>>> import numpy as np
>>> np.set_printoptions(precision=1, suppress=True, linewidth=160)
>>> def tidy(a):
...     return np.round(a, 1) + 0
... 
>>> F = np.load("mat.npy")
>>> F
array([[ 1,  1,  1,  1,  1,  1,  1,  1],
       [ 1, -1,  1, -1,  1, -1,  1, -1],
       [ 1, -1,  1, -1, -1,  1, -1,  1],
       [ 1,  1, -1, -1,  1,  1, -1, -1],
       [ 1,  1,  1,  1, -1, -1, -1, -1],
       [ 1,  1, -1, -1, -1, -1,  1,  1]])
>>> theta = np.radians(36)
>>> Rm = np.eye(8)
>>> Rm[4, 4] = Rm[7, 7] = np.cos(theta)
>>> Rm[4, 7], Rm[7, 4] = -np.sin(theta), np.sin(theta)
>>> tidy(Rm)
array([[ 1. ,  0. ,  0. ,  0. ,  0. ,  0. ,  0. ,  0. ],
       [ 0. ,  1. ,  0. ,  0. ,  0. ,  0. ,  0. ,  0. ],
       [ 0. ,  0. ,  1. ,  0. ,  0. ,  0. ,  0. ,  0. ],
       [ 0. ,  0. ,  0. ,  1. ,  0. ,  0. ,  0. ,  0. ],
       [ 0. ,  0. ,  0. ,  0. ,  0.8,  0. ,  0. , -0.6],
       [ 0. ,  0. ,  0. ,  0. ,  0. ,  1. ,  0. ,  0. ],
       [ 0. ,  0. ,  0. ,  0. ,  0. ,  0. ,  1. ,  0. ],
       [ 0. ,  0. ,  0. ,  0. ,  0.6,  0. ,  0. ,  0.8]])
>>> M2 = F @ Rm.T
>>> tidy(np.linalg.det(Rm)), tidy(np.trace(Rm))
(np.float64(1.0), np.float64(7.6))
>>> tidy(np.linalg.svd(F, compute_uv=False)), tidy(np.linalg.svd(M2, compute_uv=False))
(array([2.8, 2.8, 2.8, 2.8, 2.8, 2.8]), array([2.8, 2.8, 2.8, 2.8, 2.8, 2.8]))
>>> x0 = np.array([-1, 0, 0, -3, 1, -1, -1, -1])
>>> F @ np.eye(8)[5]
array([ 1., -1.,  1.,  1., -1., -1.])
>>> F @ x0
array([-6,  4,  0,  4, -2,  0])
>>> (F @ x0).argmax()
np.int64(1)
>>> F @ np.ones(8)
array([8., 0., 0., 0., 0., 0.])
>>> E = np.load("w.npy")
>>> E
array([[ 6,  0,  0,  0,  0],
       [ 0, -8,  0,  0,  0],
       [ 0,  0,  7,  0,  0],
       [ 0,  0,  0, -4,  0],
       [ 0,  0,  0,  0,  1]])
>>> vals, vecs = np.linalg.eig(E)
>>> E @ vecs[:, 0] - vals[0] * vecs[:, 0]
array([0., 0., 0., 0., 0.])
>>> np.prod(vals)
np.float64(1344.0)
>>> vals
array([ 6., -8.,  7., -4.,  1.])
>>> tidy(np.sort(np.linalg.eigvals(E.T)))
array([-8., -4.,  1.,  6.,  7.])
>>> tidy(np.sort(np.linalg.eigvals(E @ E)))
array([ 1., 16., 36., 49., 64.])
>>> proj = np.triu(np.array([[-2, -2, -2, 0, 0],
...     [-2, 2, 0, -2, -2],
...     [2, 0, 0, 0, 1],
...     [-1, 2, 0, 1, 0],
...     [2, 2, -2, -2, -2]]), 1) + np.eye(5)
>>> M2 = proj @ E @ np.linalg.inv(proj)
>>> tidy(np.linalg.det(M2))
np.float64(1344.0)
>>> proj @ E - E @ proj
array([[  0.,  28.,  -2.,   0.,   0.],
       [  0.,   0.,   0.,  -8., -18.],
       [  0.,   0.,   0.,   0.,  -6.],
       [  0.,   0.,   0.,   0.,   0.],
       [  0.,   0.,   0.,   0.,   0.]])
>>> np.linalg.matrix_rank(M2)
np.int64(5)
>>> M2
array([[  6.,  28.,  -2.,  56.,  58.],
       [  0.,  -8.,   0.,  -8., -18.],
       [  0.,   0.,   7.,   0.,  -6.],
       [  0.,   0.,   0.,  -4.,   0.],
       [  0.,   0.,   0.,   0.,   1.]])
>>> np.trace(M2), np.trace(E)
(np.float64(2.0), np.int64(2))
>>> cov = E.T @ E
>>> cov
array([[36,  0,  0,  0,  0],
       [ 0, 64,  0,  0,  0],
       [ 0,  0, 49,  0,  0],
       [ 0,  0,  0, 16,  0],
       [ 0,  0,  0,  0,  1]])
>>> np.diag(cov)
array([36, 64, 49, 16,  1])
>>> vals, vecs = np.linalg.eigh(E)
>>> x0 = np.array([0, 1, 1, 0, -2])
>>> x0 @ E @ x0 / (x0 @ x0), vals[0], vals[-1]
(np.float64(0.5), np.float64(-8.0), np.float64(7.0))
>>> (np.sign(vecs[:, -1].round(6)) == np.sign(vecs[0, -1].round(6))).astype(int)
array([1, 1, 0, 1, 1])
>>> x0 @ E @ x0
np.int64(3)
>>> vecs * np.abs(vals) @ vecs.T
array([[6., 0., 0., 0., 0.],
       [0., 8., 0., 0., 0.],
       [0., 0., 7., 0., 0.],
       [0., 0., 0., 4., 0.],
       [0., 0., 0., 0., 1.]])
>>> m1 = np.load("m.npy")
>>> m1
array([[4.3, 9. , 0. , 5. , 1. , 4. , 7. ],
       [2. , 6.3, 0. , 9. , 0. , 8. , 3. ],
       [0. , 4. , 6.3, 2. , 4. , 7. , 6. ],
       [8. , 9. , 6. , 3.3, 1. , 5. , 5. ],
       [8. , 4. , 0. , 7. , 1.3, 3. , 3. ],
       [3. , 7. , 8. , 4. , 7. , 3.3, 6. ],
       [4. , 9. , 0. , 5. , 1. , 4. , 7.3]])
>>> rng = np.random.default_rng(323)
>>> z = rng.permutation(7)
>>> z
array([1, 4, 2, 5, 3, 0, 6])
>>> M2 = m1[z][:, z]
>>> np.trace(M2)
np.float64(32.1)
>>> M2
array([[6.3, 0. , 0. , 8. , 9. , 2. , 3. ],
       [4. , 1.3, 0. , 3. , 7. , 8. , 3. ],
       [4. , 4. , 6.3, 7. , 2. , 0. , 6. ],
       [7. , 7. , 8. , 3.3, 4. , 3. , 6. ],
       [9. , 1. , 6. , 5. , 3.3, 8. , 5. ],
       [9. , 1. , 0. , 4. , 5. , 4.3, 7. ],
       [9. , 1. , 0. , 4. , 5. , 4. , 7.3]])
>>> np.allclose(M2, m1)
False
>>> Q, Rm = np.linalg.qr(m1)
>>> tidy(abs(Rm[0, 0])), tidy(np.linalg.norm(m1[:, 0]))
(np.float64(13.2), np.float64(13.2))
>>> tidy(Q)
array([[-0.3, -0.4,  0.4, -0.2,  0.2,  0.1, -0.7],
       [-0.2, -0.4,  0.3,  0.7, -0.5, -0.2,  0. ],
       [ 0. , -0.4, -0.5,  0.2, -0.1,  0.8,  0. ],
       [-0.6,  0.1, -0.3, -0.4, -0.6, -0.1,  0. ],
       [-0.6,  0.5,  0.1,  0.4,  0.3,  0.3,  0. ],
       [-0.2, -0.3, -0.6,  0.2,  0.5, -0.5,  0. ],
       [-0.3, -0.4,  0.4, -0.2,  0.2,  0.1,  0.7]])
>>> tidy(Q @ Rm)
array([[4.3, 9. , 0. , 5. , 1. , 4. , 7. ],
       [2. , 6.3, 0. , 9. , 0. , 8. , 3. ],
       [0. , 4. , 6.3, 2. , 4. , 7. , 6. ],
       [8. , 9. , 6. , 3.3, 1. , 5. , 5. ],
       [8. , 4. , 0. , 7. , 1.3, 3. , 3. ],
       [3. , 7. , 8. , 4. , 7. , 3.3, 6. ],
       [4. , 9. , 0. , 5. , 1. , 4. , 7.3]])
>>> Q.shape, Rm.shape
((7, 7), (7, 7))
